% python3 -q
>>> import numpy as np
>>> np.set_printoptions(suppress=True, linewidth=160)
>>> def tidy(a):
...     return np.round(a, 4) + 0
... 
>>> X = np.array([[1, 0, 0, 0, 0, 0],
...     [0, 1, 0, 0, 0, 0],
...     [1, 2, 1, 0, 0, 0],
...     [0, 2, 0, 1, 0, 0],
...     [2, 0, 1, 0, 1, 0],
...     [1, 1, 0, 1, 0, 1]])
>>> # triangular, det is the product of the diagonal
>>> print([int(np.linalg.matrix_rank(np.linalg.matrix_power(X, p))) for p in range(1, 7)])
[6, 6, 6, 6, 6, 6]
>>> print(np.prod(np.diag(X)), tidy(np.linalg.det(X)))
1 1.0
>>> print(np.linalg.matrix_rank(X - X[0, 0] * np.eye(6)))
4
>>> print(tidy(np.sort(np.linalg.eigvals(X))))
[1. 1. 1. 1. 1. 1.]
>>> W = np.array([[-1, 0, 1, 0],
...     [-3, -1, -3, 2],
...     [2, 0, -3, -3],
...     [2, 1, 1, 0],
...     [-2, 3, 1, -1],
...     [2, -1, 1, -3]])
>>> beta = np.array([1, 1, 2, 1])
>>> hid = np.maximum(X @ W + beta, 0)
>>> print(hid)
[[0 1 3 1]
 [0 0 0 3]
 [0 0 0 2]
 [0 0 0 5]
 [0 4 2 0]
 [1 0 2 0]]
>>> print(np.linalg.matrix_rank(hid))
4
>>> print((hid > 0).astype(int))
[[0 1 1 1]
 [0 0 0 1]
 [0 0 0 1]
 [0 0 0 1]
 [0 1 1 0]
 [1 0 1 0]]
>>> Z = np.array([[-3, -5, 2], [4, 4, 2], [3, -4, 3], [-3, 4, -3]])
>>> print((hid @ Z).round(6).argmax(axis=1))
[0 1 1 1 0 2]
>>> print(hid @ Z)
[[ 10  -4   8]
 [ -9  12  -9]
 [ -6   8  -6]
 [-15  20 -15]
 [ 22   8  14]
 [  3 -13   8]]
>>> x = np.array([0, 2, -3, -3, 1, 0])
>>> y = X @ x
>>> print(y)
[ 0  2  1  1 -2 -1]
>>> print(tidy(np.linalg.solve(X.T, X[3])))
[0. 0. 0. 1. 0. 0.]
>>> print(tidy(np.linalg.solve(X, y + X[:, 2])))
[ 0.  2. -2. -3.  1.  0.]
>>> print(tidy(np.linalg.solve(X, -2 * y)))
[ 0. -4.  6.  6. -2.  0.]
>>> print(np.allclose(X @ X.T, X.T @ X))
False
>>> print(np.allclose(X, X.T))
False
>>> print(tidy(np.sort(np.abs(np.linalg.eigvals(X)))))
[1. 1. 1. 1. 1. 1.]
>>> print(np.linalg.matrix_power(X, 2))
[[1 0 0 0 0 0]
 [0 1 0 0 0 0]
 [2 4 1 0 0 0]
 [0 4 0 1 0 0]
 [5 2 2 0 1 0]
 [2 4 0 2 0 1]]
>>> print((X + X.T) / 2)
[[1.  0.  0.5 0.  1.  0.5]
 [0.  1.  1.  1.  0.  0.5]
 [0.5 1.  1.  0.  0.5 0. ]
 [0.  1.  0.  1.  0.  0.5]
 [1.  0.  0.5 0.  1.  0. ]
 [0.5 0.5 0.  0.5 0.  1. ]]
>>> print((X - X.T) / 2)
[[ 0.   0.  -0.5  0.  -1.  -0.5]
 [ 0.   0.  -1.  -1.   0.  -0.5]
 [ 0.5  1.   0.   0.  -0.5  0. ]
 [ 0.   1.   0.   0.   0.  -0.5]
 [ 1.   0.   0.5  0.   0.   0. ]
 [ 0.5  0.5  0.   0.5  0.   0. ]]
>>> print(X @ X)
[[1 0 0 0 0 0]
 [0 1 0 0 0 0]
 [2 4 1 0 0 0]
 [0 4 0 1 0 0]
 [5 2 2 0 1 0]
 [2 4 0 2 0 1]]
>>> np.linalg.determinant(X)
Traceback (most recent call last):
  File "<python-input-31>", line 1, in <module>
    np.linalg.determinant(X)
    ^^^^^^^^^^^^^^^^^^^^^
AttributeError: module 'numpy.linalg' has no attribute 'determinant'
>>> q, evecs = np.linalg.qr(X[:, :4])[0], np.linalg.qr(X[:, 4:])[0]
>>> s = np.linalg.svd(q.T @ evecs, compute_uv=False)
>>> print(tidy(np.degrees(np.arccos(s.clip(0, 1)))))
[19.6375 43.0507]
>>> print(tidy(np.linalg.norm(q @ q.T - evecs @ evecs.T, 2)))
1.0
>>> print(tidy(s))
[0.9418 0.7307]
>>> J = np.load("data.npy")
>>> print(J)
[[ 2  3  4  5]
 [ 6  7  8  9]
 [10 11 12 13]
 [14 15 16 17]]
>>> # rows and columns are dependent
>>> left, s, Vt = np.linalg.svd(J)
>>> evecs = Vt[:(s > 1e-8).sum()]
>>> rng = np.random.default_rng(7741)
>>> x = J[0] + 3 * J[1] + rng.integers(2) * np.eye(4)[0]
>>> print(x)
[21. 24. 28. 32.]
>>> print(np.allclose(evecs.T @ evecs @ x, x))
False
>>> print(tidy(np.linalg.norm(x - evecs.T @ evecs @ x)))
0.5477
>>> print(tidy(np.linalg.det(J.T)))
0.0
>>> print(np.kron(np.eye(2, dtype=int), J))
[[ 2  3  4  5  0  0  0  0]
 [ 6  7  8  9  0  0  0  0]
 [10 11 12 13  0  0  0  0]
 [14 15 16 17  0  0  0  0]
 [ 0  0  0  0  2  3  4  5]
 [ 0  0  0  0  6  7  8  9]
 [ 0  0  0  0 10 11 12 13]
 [ 0  0  0  0 14 15 16 17]]
>>> print(tidy(np.poly(J)))
[  1. -38. -80.   0.   0.]
>>> E = np.load("m.npy")
>>> print(E)
[[ 0 -4 -2  0]
 [ 0  0  4  0]
 [ 0 -2 -4  0]]
>>> # null space of dimension 2
>>> rk = np.linalg.matrix_rank(E)
>>> print(rk)
2
>>> null = np.linalg.svd(E)[2][rk:].T
>>> print([int(np.linalg.matrix_rank(np.delete(E, i, axis=0))) for i in range(3)])
[2, 2, 2]
>>> print(np.linalg.matrix_rank(E.T @ E), np.linalg.matrix_rank(E @ E.T))
2 2
>>> print(np.allclose(E @ null, 0))
True
>>> print(tidy(E @ null))
[[0. 0.]
 [0. 0.]
 [0. 0.]]
>>> print(tidy(null @ null.T))
[[1. 0. 0. 0.]
 [0. 0. 0. 0.]
 [0. 0. 0. 0.]
 [0. 0. 0. 1.]]
>>> left, s, Vt = np.linalg.svd(E)
>>> evecs = Vt[:(s > 1e-8).sum()]
>>> x = E[1] + -3 * E[0] + rng.integers(2) * np.eye(4)[1]
>>> print(x)
[ 0. 12. 10.  0.]
>>> print(np.linalg.matrix_rank(np.vstack([E, x])))
2
>>> print(tidy(np.linalg.norm(x - evecs.T @ evecs @ x)))
0.0
>>> print(tidy(np.diag(evecs.T @ evecs)))
[0. 1. 1. 0.]
>>> print(tidy(evecs.T @ evecs))
[[0. 0. 0. 0.]
 [0. 1. 0. 0.]
 [0. 0. 1. 0.]
 [0. 0. 0. 0.]]
>>> print(np.linalg.matrix_rank(J, rtol=0.1))
1
>>> print([round(float(x), 4) for x in np.linalg.svd(J, compute_uv=False)[:3]])
[42.1948, 1.896, 0.0]
>>> print(np.linalg.cond(J) > 100)
True
>>> print(np.allclose(E[:-1].T @ np.linalg.lstsq(E[:-1].T, E[-1])[0], E[-1]))
True
>>> print(np.unique(E.round(6), axis=0).shape)
(3, 4)
>>> print(np.abs(np.diag(np.linalg.qr(E)[1])) > 1e-9)
[False  True  True]
>>> try:
...     np.linalg.inv(E)
... except np.linalg.LinAlgError as e:
...     print(repr(e))
... 
LinAlgError('Last 2 dimensions of the array must be square')
>>> print(tidy(np.trace(np.linalg.pinv(E) @ E)))
2.0
